$ python -q
>>> import numpy as np
>>> import numpy.linalg as la
>>> np.set_printoptions(precision=3, suppress=True, linewidth=140, floatmode="fixed")
>>> rd = lambda a: np.round(a, 3) + 0
>>> rng = np.random.default_rng(184933)
>>> J = rng.normal(size=(10, 3))
>>> J = 5 * J / la.norm(J, axis=1, keepdims=True)
>>> rd(J)
array([[-4.901,  0.818, -0.561],
       [ 0.718,  4.938, -0.319],
       [ 1.108,  4.478, -1.928],
       [-3.862, -3.173, -0.131],
       [-2.042, -3.731, -2.629],
       [ 4.520,  1.734, -1.250],
       [-4.054,  2.142, -1.995],
       [ 0.941,  4.891,  0.433],
       [-2.634,  3.703, -2.086],
       [ 1.908, -1.340,  4.423]])
>>> u, v = J[0], J[5]
>>> rd(u @ u)
np.float64(25.0)
>>> rd(u @ v)
np.float64(-20.033)
>>> p = (u @ v) / (u @ u) * u
>>> rd(p)
array([ 3.927, -0.655,  0.450])
>>> rd(np.outer(u, v))
array([[-22.152,  -8.496,   6.125],
       [  3.696,   1.418,  -1.022],
       [ -2.537,  -0.973,   0.702]])
>>> rd(la.norm(u + v) ** 2 + la.norm(u - v) ** 2)
np.float64(100.0)
>>> M2 = J + rng.integers(-2, 3, (10, 2)) @ rng.integers(-2, 3, (2, 3))
>>> rd(M2)
array([[-0.901, -2.182, -6.561],
       [-2.282,  5.938,  1.681],
       [ 3.108,  2.478, -5.928],
       [-1.862, -5.173, -4.131],
       [ 2.958, -6.731, -8.629],
       [ 0.520,  3.734,  2.750],
       [-6.054,  2.142, -1.995],
       [ 0.941,  4.891,  0.433],
       [-2.634,  2.703, -4.086],
       [-2.092,  1.660, 10.423]])
>>> rd(la.svd(M2 - J, compute_uv=False))
array([17.046,  2.904,  0.000])
>>> rd(M2 - J)
array([[ 4.000, -3.000, -6.000],
       [-3.000,  1.000,  2.000],
       [ 2.000, -2.000, -4.000],
       [ 2.000, -2.000, -4.000],
       [ 5.000, -3.000, -6.000],
       [-4.000,  2.000,  4.000],
       [-2.000,  0.000,  0.000],
       [ 0.000,  0.000,  0.000],
       [ 0.000, -1.000, -2.000],
       [-4.000,  3.000,  6.000]])
>>> x0 = np.array([-6, -1, 3])
>>> rhs = M2 @ x0
>>> b, lr = np.zeros(3), 1 / la.norm(M2, 2) ** 2
>>> for i in range(25):
...     b -= lr * M2.T @ (M2 @ b - rhs)
...     if i % 5 == 0: print(i, round(la.norm(M2 @ b - rhs), 3))
... 
0 40.988
5 14.853
10 5.423
15 1.983
20 0.725
>>> print(rd(la.cond(M2)))
2.342
>>> m1 = np.load("x.npy")
>>> m1
array([[ 0.894, -0.851,  0.925],
       [-0.345,  0.422, -0.422],
       [ 0.235, -0.686,  0.446],
       [-0.894,  0.670, -0.900],
       [ 0.915, -0.980,  0.969],
       [-0.947,  0.982, -0.979],
       [-0.119, -0.030, -0.090],
       [-0.793,  0.874, -0.874],
       [-0.915,  0.537, -0.905],
       [ 0.967, -0.970,  0.984],
       [-0.915,  0.814, -0.933],
       [-0.686,  0.843, -0.804],
       [-0.834,  0.701, -0.859],
       [-0.119,  0.537, -0.291],
       [ 0.345, -0.558,  0.470]])
>>> cent = m1[[12, 11]].astype(float)
>>> for _ in range(3):
...     lab = la.norm(m1[:, None] - cent, axis=-1).argmin(axis=1)
...     cent = np.array([m1[lab == j].mean(axis=0) for j in range(2)])
... 
>>> lab
array([1, 0, 1, 0, 1, 0, 1, 0, 0, 1, 0, 0, 0, 0, 1])
>>> print(np.abs(cent[1] - cent[0]).argmax())
2
>>> np.bincount(lab)
array([9, 6])
>>> E = np.loadtxt("a.csv", delimiter=",")
>>> print(E)
[[-0.300 -0.300 -0.600 -0.300]
 [-2.000 -0.300 -1.100  1.500]
 [-2.117 -0.389 -1.139  1.472]]
>>> print(la.matrix_rank(E, rtol=0.1))
2
>>> U, sigma, VT = la.svd(E)
>>> np.argmax(sigma[:-1] / (sigma[1:] + 1e-6)) + 1
np.int64(2)
>>> M2 = U[:, :2] @ np.diag(sigma[:2]) @ VT[:2]
>>> la.matrix_rank(E, rtol=0.05)
np.int64(2)
>>> rd(np.abs(E - M2).max())
np.float64(0.028)
>>> feats = np.array([[-1, 1, 0], [1, -2, 1], [2, -3, -3], [1, -2, 1]])
>>> proj = feats @ la.solve(feats.T @ feats, feats.T)
>>> np.allclose(proj @ proj, proj)
True
>>> rd(la.eigvalsh(proj))
array([0.000, 1.000, 1.000, 1.000])
>>> rd(proj @ feats[:, 0])
array([-1.000,  1.000,  2.000,  1.000])
>>> rd(proj)
array([[1.000, 0.000, 0.000, 0.000],
       [0.000, 0.500, 0.000, 0.500],
       [0.000, 0.000, 1.000, 0.000],
       [0.000, 0.500, 0.000, 0.500]])
>>> print(rd(np.diag(proj)))
[1.000 0.500 1.000 0.500]
>>> rd(np.trace(proj))
np.float64(3.0)
>>> K = np.cumsum(np.array([[2, 0, 1],
...     [1, 2, 0],
...     [-1, 2, -2],
...     [-2, 0, 0],
...     [2, -2, -2],
...     [0, -2, -2],
...     [0, -2, -1],
...     [-2, 1, 1],
...     [0, 0, 0],
...     [1, 1, 1],
...     [-2, -1, 0],
...     [0, 0, 1],
...     [-1, 0, 1]]), axis=0)
>>> K
array([[ 2,  0,  1],
       [ 3,  2,  1],
       [ 2,  4, -1],
       [ 0,  4, -1],
       [ 2,  2, -3],
       [ 2,  0, -5],
       [ 2, -2, -6],
       [ 0, -1, -5],
       [ 0, -1, -5],
       [ 1,  0, -4],
       [-1, -1, -4],
       [-1, -1, -3],
       [-2, -1, -2]])
>>> # rows 7 and 8 are equal
>>> Ac = K - K.mean(axis=1)
Traceback (most recent call last):
  File "<python-input-50>", line 1, in <module>
    Ac = K - K.mean(axis=1)
         ~~^~~~~~~~~~~~~~~~
ValueError: operands could not be broadcast together with shapes (13,3) (13,) 
>>> Ac = K - K.mean(axis=0)
>>> U, sigma, VT = la.svd(Ac, full_matrices=False)
>>> rd(Ac.mean(axis=0))
array([0.000, 0.000, 0.000])
>>> np.abs(VT[0]).argmax()
np.int64(2)
>>> np.searchsorted(np.cumsum(sigma ** 2) / (sigma ** 2).sum(), 0.9) + 1
np.int64(3)
>>> (np.sign(U[:, 0]) == np.sign(U[0, 0])).astype(int)
array([1, 1, 1, 1, 1, 0, 0, 0, 0, 0, 0, 0, 0])
>>> rd((sigma ** 2).sum() ** 2 / (sigma ** 4).sum())
np.float64(1.953)
>>> rd(np.abs(VT[-1]))
array([0.578, 0.718, 0.388])
>>> la.matrix_rank(Ac)
np.int64(3)
>>> Q, evecs = la.qr(K[:, :2])[0], la.qr(K[:, 2:])[0]
>>> sigma = la.svd(Q.T @ evecs, compute_uv=False)
>>> rd(sigma)
array([0.411])
>>> (sigma > 0.9).sum()
np.int64(0)
>>> M2 = np.array([[3, -1, 1], [-3, 0, -1], [3, -3, 0], [-2, -2, -3]])
>>> W0 = M2.T @ M2
>>> W0
array([[31, -8, 12],
       [-8, 14,  5],
       [12,  5, 11]])
>>> x0 = np.array([3, -3, -4])
>>> rhs = W0 @ x0
>>> b, lr = np.zeros(3), 1 / la.norm(W0, 2) ** 2
>>> for i in range(40):
...     b -= lr * W0.T @ (W0 @ b - rhs)
...     if i % 10 == 0: print(i, round(la.norm(W0 @ b - rhs), 3))
... 
0 66.568
10 5.751
20 1.345
30 1.258
>>> print(rd(la.cond(W0)))
79.38
>>> Lm = la.cholesky(W0)
>>> la.eigvalsh(W0).min() > 0
np.True_
>>> rd(np.diag(Lm) ** 2)
array([31.000, 11.935,  0.862])
>>> rd(Lm)
array([[ 5.568,  0.000,  0.000],
       [-1.437,  3.455,  0.000],
       [ 2.155,  2.344,  0.929]])
>>> rd(W0 / np.sqrt(np.outer(np.diag(W0), np.diag(W0))))
array([[ 1.000, -0.384,  0.650],
       [-0.384,  1.000,  0.403],
       [ 0.650,  0.403,  1.000]])
>>> data = np.load("layer14.npy")
>>> data
array([[-39.507,  71.448,  49.928],
       [-30.930,  54.591,  37.852],
       [-26.161,  45.149,  31.206],
       [-18.776,  30.439,  21.072],
       [ -9.977,  12.880,   9.463],
       [ -7.111,   7.282,   5.925],
       [ -5.266,   3.822,   3.790],
       [ -2.962,   0.005,   1.452],
       [ -0.921,  -1.331,   0.190],
       [  0.082,   0.165,  -0.022],
       [  0.946,   1.882,  -0.403],
       [  1.217,   2.356,  -0.577],
       [  2.479,   4.107,  -1.618],
       [  4.749,   5.930,  -3.998],
       [ 14.816,   6.499, -16.723],
       [ 16.365,   6.094, -18.798],
       [ 18.013,   5.580, -21.025],
       [ 40.461,  -6.419, -52.321],
       [ 54.037, -16.167, -71.684],
       [ 59.279, -20.228, -79.207],
       [ 59.694, -20.555, -79.803]])
>>> x0 = np.array([-2, 1, 2])
>>> rhs = data @ x0
>>> rd(la.lstsq(data, rhs)[0])
array([-2.000,  1.000,  2.000])
>>> try:
...     la.solve(data, rhs)
... except la.LinAlgError as e:
...     print("failed:", e)
... 
failed: Last 2 dimensions of the array must be square
>>> rd(la.pinv(data) @ data)
array([[1.000, 0.000, 0.000],
       [0.000, 1.000, 0.000],
       [0.000, 0.000, 1.000]])
>>> rhs = rhs + 0.3 * rng.normal(size=21)
>>> rd(rhs)
array([ 249.943,  191.563,  160.220,  110.147,   52.139,   33.228,   22.615,    8.344,    1.076,   -0.321,   -0.558,   -0.727,   -3.718,
        -11.745,  -56.414,  -64.160,  -72.543, -192.490, -267.268, -297.275, -299.854])
>>> b, *_ = la.lstsq(data, rhs)
>>> b.round()
array([-2.000,  1.000,  2.000])
>>> rd(data.T @ (rhs - data @ b))
array([0.000, 0.000, 0.000])
>>> rd(b)
array([-2.011,  0.995,  1.993])
